% python3 -q
>>> import numpy as np
>>> import numpy.linalg as la
>>> np.set_printoptions(precision=3, suppress=True, linewidth=100)
>>> r0 = np.array([1, -2, 0])
>>> g = np.array([8, -1, 4, 9])
>>> E = np.outer(r0, g)
>>> E
array([[  8,  -1,   4,   9],
       [-16,   2,  -8, -18],
       [  0,   0,   0,   0]])
>>> left, sig, VT = la.svd(E)
>>> evecs = VT[:(sig > 1e-8).sum()]
>>> rng = np.random.default_rng(19)
>>> x0 = E[2] + 5 * E[1] + rng.integers(2) * np.eye(4)[3]
>>> x0
array([-80.,  10., -40., -89.])
>>> np.allclose(evecs.T @ evecs @ x0, x0)
False
>>> evecs.T @ evecs
array([[ 0.395, -0.049,  0.198,  0.444],
       [-0.049,  0.006, -0.025, -0.056],
       [ 0.198, -0.025,  0.099,  0.222],
       [ 0.444, -0.056,  0.222,  0.5  ]])
>>> rk = la.matrix_rank(E)
>>> rk
np.int64(1)
>>> ns = la.svd(E)[2][rk:].T
>>> ns.shape
(4, 3)
>>> [int(la.matrix_rank(np.delete(E, i, axis=0))) for i in range(3)]
[1, 1, 1]
>>> la.matrix_rank(E.T @ E), la.matrix_rank(E @ E.T)
(np.int64(1), np.int64(1))
>>> np.allclose(E @ ns, 0)
True
>>> np.round(E @ ns, 3) + 0
array([[0., 0., 0.],
       [0., 0., 0.],
       [0., 0., 0.]])
>>> np.allclose(E[:-1].T @ la.lstsq(E[:-1].T, E[-1])[0], E[-1])
True
>>> round(float(np.trace(la.pinv(E) @ E)), 3)
1.0
>>> la.lstsq(E[:-1].T, E[-1])[2]
np.int32(1)
>>> np.unique(E.round(6), axis=0).shape
(3, 4)
>>> left, sig, VT = la.svd(E)
>>> np.argmax(sig[:-1] / (sig[1:] + 1e-6)) + 1
np.int64(1)
>>> Y = left[:, :1] @ np.diag(sig[:1]) @ VT[:1]
>>> round(np.abs(E - Y).max(), 3)
np.float64(0.0)
>>> round(la.norm(E - Y, 2), 3), np.round(sig[1], 3)
(np.float64(0.0), np.float64(0.0))
>>> def softmax(z):
...     e = np.exp(z - z.max(axis=-1, keepdims=True))
...     return e / e.sum(axis=-1, keepdims=True)
... 
>>> softmax(E).sum(axis=1)
array([1., 1., 1.])
>>> np.round(softmax(E[0] + 4), 3) + 0
array([0.268, 0.   , 0.005, 0.727])
>>> np.round(softmax(E[0]), 3) + 0
array([0.268, 0.   , 0.005, 0.727])
>>> att = E @ E.T / np.sqrt(4)
>>> softmax(att)[0] @ E
array([ 8., -1.,  4.,  9.])
>>> J = np.load("dump.npy")
>>> J
array([[-0.845, -4.893,  0.588],
       [ 4.226, -1.026, -2.468],
       [ 2.535,  0.079,  4.309]])
>>> q = J.astype(float).copy()
>>> for j in range(3):
...     q[:, j] -= q[:, :j] @ (q[:, :j].T @ q[:, j])
...     q[:, j] /= la.norm(q[:, j])
... 
>>> q
array([[-0.169, -0.979,  0.118],
       [ 0.845, -0.205, -0.494],
       [ 0.507,  0.016,  0.862]])
>>> (J + J.T) / 2
array([[-0.845, -0.334,  1.562],
       [-0.334, -1.026, -1.194],
       [ 1.562, -1.194,  4.309]])
>>> np.round(la.det(J), 3)
np.float64(125.0)
>>> round(np.abs(la.eigvals(J)).max(), 3)
np.float64(5.0)
>>> J @ J
array([[-18.472,   9.203,  14.109],
       [-14.165, -19.819,  -5.617],
       [  9.118, -12.145,  19.859]])
>>> np.allclose(J @ J.T, J.T @ J)
True
>>> np.sort(np.abs(la.eigvals(J)))
array([5., 5., 5.])
>>> la.matrix_power(J, 4)
array([[ 339.503, -523.765,  -32.136],
       [ 491.18 ,  330.658, -200.081],
       [ 184.674,   83.43 ,  591.236]])
>>> idx = rng.permutation(3)
>>> idx
array([2, 1, 0])
>>> Y = J[idx][:, idx]
>>> np.diag(Y)
array([ 4.309, -1.026, -0.845])
>>> Y
array([[ 4.309,  0.079,  2.535],
       [-2.468, -1.026,  4.226],
       [ 0.588, -4.893, -0.845]])
>>> round(np.trace(Y), 3)
np.float64(2.437)
>>> np.round(softmax(10 * Y[0]), 3) + 0
array([1., 0., 0.])
>>> softmax(Y[0] + -3)
array([0.844, 0.012, 0.143])
>>> att = Y @ Y.T / np.sqrt(3)
>>> softmax(att).round(6).argmax(axis=1)
array([0, 1, 2])
>>> K = np.load("block18.npy")
>>> K
array([[ 0, -4,  4,  8],
       [ 0, -2,  2,  4],
       [ 0, -4,  4,  8],
       [ 0, -4,  4,  8]])
>>> [round(float(x), 3) for x in la.svd(K, compute_uv=False)[:3]]
[17.664, 0.0, 0.0]
>>> softmax(K).sum(axis=1)
array([1., 1., 1., 1.])
>>> np.round(softmax(K[0] + -2), 3) + 0
array([0.   , 0.   , 0.018, 0.982])
>>> att = K @ K.T / np.sqrt(4)
>>> np.round(softmax(att + np.triu(np.full(att.shape, -np.inf), 1)), 3) + 0
array([[1.   , 0.   , 0.   , 0.   ],
       [1.   , 0.   , 0.   , 0.   ],
       [0.5  , 0.   , 0.5  , 0.   ],
       [0.333, 0.   , 0.333, 0.333]])
>>> softmax(att)[0] @ K
array([ 0., -4.,  4.,  8.])
>>> idx = rng.permutation(4)
>>> idx
array([3, 0, 2, 1])
>>> Y = K[idx][:, idx]
>>> round(float(la.det(Y)), 3), round(la.det(K[idx]), 3)
(0.0, np.float64(0.0))
>>> np.allclose(Y, K)
False
>>> Y
array([[ 8,  0,  4, -4],
       [ 8,  0,  4, -4],
       [ 8,  0,  4, -4],
       [ 4,  0,  2, -2]])
>>> gram = K.T @ K
>>> (K @ K.T).shape
(4, 4)
>>> np.trace(gram), (K ** 2).sum()
(np.int64(312), np.int64(312))
>>> np.round(la.svd(K, compute_uv=False) ** 2, 3) + 0
array([312.,   0.,   0.,   0.])
>>> np.round(la.eigvalsh(gram)[::-1], 3) + 0
array([312.,   0.,   0.,   0.])
>>> left, sig, VT = la.svd(K)
>>> evecs = VT[:(sig > 1e-8).sum()]
>>> x0 = K[3] + -2 * K[0] + rng.integers(2) * np.eye(4)[0]
>>> x0
array([ 0.,  4., -4., -8.])
>>> np.allclose(evecs.T @ evecs @ x0, x0)
True
>>> np.round(la.norm(x0 - evecs.T @ evecs @ x0), 3)
np.float64(0.0)
>>> evecs.T @ evecs
array([[ 0.   ,  0.   ,  0.   ,  0.   ],
       [ 0.   ,  0.167, -0.167, -0.333],
       [ 0.   , -0.167,  0.167,  0.333],
       [ 0.   , -0.333,  0.333,  0.667]])
